$ python -q
>>> import numpy as np
>>> import numpy.linalg as la
>>> np.set_printoptions(precision=2, suppress=True, linewidth=200)
>>> m1 = np.load("a.npy")
>>> m1
array([[ 0, -1],
       [ 0,  0]])
>>> np.round(la.eigvals(m1).sum().real, 2)
np.float64(0.0)
>>> np.kron(np.eye(2, dtype=int), m1)
array([[ 0, -1,  0,  0],
       [ 0,  0,  0,  0],
       [ 0,  0,  0, -1],
       [ 0,  0,  0,  0]])
>>> la.lstsq(m1[:-1].T, m1[-1])[2]
np.int32(1)
>>> round(np.trace(la.pinv(m1) @ m1), 2)
np.float64(1.0)
>>> arr = np.loadtxt("run18.csv", delimiter=",")
>>> arr
array([[ 0.,  0.,  0.],
       [ 0., -7., -5.],
       [ 0.,  0.,  5.],
       [ 0.,  0.,  0.]])
>>> la.matrix_rank(arr, rtol=0.1)
np.int64(2)
>>> [round(float(x), 2) for x in la.svd(arr, compute_uv=False)[:3]]
[9.19, 3.81, 0.0]
>>> print(la.cond(arr) > 100)
True
>>> A = np.array([[0.28, -0.11, -0.82, 0.44],
...     [10.42, -14.88, 15.53, 19.89],
...     [3.6, -5.68, 5.69, 8.51]])
>>> r0 = np.array([0, -1, 4])
>>> np.polyval(r0, A[1])
array([ -6.42,  18.88, -11.53, -15.89])
>>> print(np.array([np.convolve(row, r0, "same") for row in A]))
[[ -0.28   1.23   0.38  -3.72]
 [-10.42  56.56 -75.05  42.23]
 [ -3.6   20.08 -28.41  14.25]]
>>> np.cross(A[1, :3], A[2, :3])
array([ 3.54, -3.38, -5.62])
>>> C2 = A.T @ A
>>> np.allclose(C2, C2.T)
True
>>> (A @ A.T).shape
(3, 3)
>>> print(round(np.trace(C2), 2), np.round((A ** 2).sum(), 2))
1117.76 1117.76
>>> np.round(la.eigvalsh(C2)[::-1], 2) + 0
array([1116.  ,    1.34,    0.42,    0.  ])
